In [1]: import numpy as np

In [2]: np.set_printoptions(suppress=True, linewidth=140)

In [3]: rd = lambda a: np.round(a, 1) + 0

In [4]: arr = np.load("block2.npy")

In [5]: rd(arr)
Out[5]: 
array([[0. , 0. , 0.1, 0. ],
       [0. , 0. , 0. , 0. ],
       [0.1, 0. , 1. , 0.2],
       [0. , 0. , 0.2, 0. ]])

In [6]: out = np.array([[2, 1, -3], [3, -1, -3]])

In [7]: Z = np.kron(out, arr)

In [8]: Z.shape
Out[8]: (8, 12)

In [9]: rd(Z)
Out[9]: 
array([[ 0. ,  0. ,  0.2,  0. ,  0. ,  0. ,  0.1,  0. ,  0. ,  0. , -0.3,  0. ],
       [ 0. ,  0. ,  0. ,  0. ,  0. ,  0. ,  0. ,  0. ,  0. ,  0. ,  0. ,  0. ],
       [ 0.2,  0. ,  1.9,  0.3,  0.1,  0. ,  1. ,  0.2, -0.3,  0. , -2.9, -0.5],
       [ 0. ,  0. ,  0.3,  0.1,  0. ,  0. ,  0.2,  0. ,  0. ,  0. , -0.5, -0.1],
       [ 0. ,  0. ,  0.3,  0. ,  0. ,  0. , -0.1,  0. ,  0. ,  0. , -0.3,  0. ],
       [ 0. ,  0. ,  0. ,  0. ,  0. ,  0. ,  0. ,  0. ,  0. ,  0. ,  0. ,  0. ],
       [ 0.3,  0. ,  2.9,  0.5, -0.1,  0. , -1. , -0.2, -0.3,  0. , -2.9, -0.5],
       [ 0. ,  0. ,  0.5,  0.1,  0. ,  0. , -0.2,  0. ,  0. ,  0. , -0.5, -0.1]])

In [10]: np.linalg.matrix_rank(Z)
Out[10]: np.int64(2)

In [11]: rd(np.linalg.norm(Z, 2)), rd(np.linalg.norm(out, 2) * np.linalg.norm(arr, 2))
Out[11]: (np.float64(5.5), np.float64(5.5))

In [12]: vec = np.array([2, 1, 2, 3])

In [13]: a = np.maximum(arr @ vec, 0)

In [14]: rd(np.maximum(arr @ vec, 0) - np.maximum(-arr @ vec, 0))
Out[14]: array([0.2, 0. , 2.6, 0.5])

In [15]: rd(np.tanh(arr @ vec))
Out[15]: array([0.2, 0. , 1. , 0.4])

In [16]: out = np.array([[0, 2, 1, 1], [3, 3, 1, 2], [1, 1, 3, 3], [2, 0, 2, 3]])

In [17]: out[-1] = out[0]

In [18]: K = out + 0.1 * np.eye(4)

In [19]: K
Out[19]: 
array([[0.1, 2. , 1. , 1. ],
       [3. , 3.1, 1. , 2. ],
       [1. , 1. , 3.1, 3. ],
       [0. , 2. , 1. , 1.1]])

In [20]: proj = np.triu(np.array([[7, 4, 3, 8], [3, 3, 8, 3], [2, 3, 7, 4], [3, 0, 2, 6]]), 1) + np.eye(4)

In [21]: out = proj @ K @ np.linalg.inv(proj)

In [22]: rd(proj @ K - K @ proj)
Out[22]: 
array([[ 15.,  31.,   5.,  15.],
       [  8.,   2.,  -6., -10.],
       [  0.,   4.,  -7., -19.],
       [  0.,   0., -16., -10.]])

In [23]: rd(np.poly(out))
Out[23]: array([ 1. , -7.4,  2.2, 20.8, -2.1])

In [24]: rd(np.linalg.det(out))
Out[24]: np.float64(-2.1)

In [25]: evals, vecs = np.linalg.eigh(arr)

In [26]: vec = np.array([-4, 5, 2, 5])

In [27]: rd(vecs * np.maximum(evals, 0) @ vecs.T)
Out[27]: 
array([[0. , 0. , 0.1, 0. ],
       [0. , 0. , 0. , 0. ],
       [0.1, 0. , 1. , 0.2],
       [0. , 0. , 0.2, 0. ]])

In [28]: (np.sign(vecs[:, -1].round(6)) == np.sign(vecs[0, -1].round(6))).astype(int)
Out[28]: array([1, 0, 1, 1])

In [29]: rd(np.abs(arr).sum(axis=1).max()), rd(np.abs(evals).max())
Out[29]: (np.float64(1.2), np.float64(1.0))
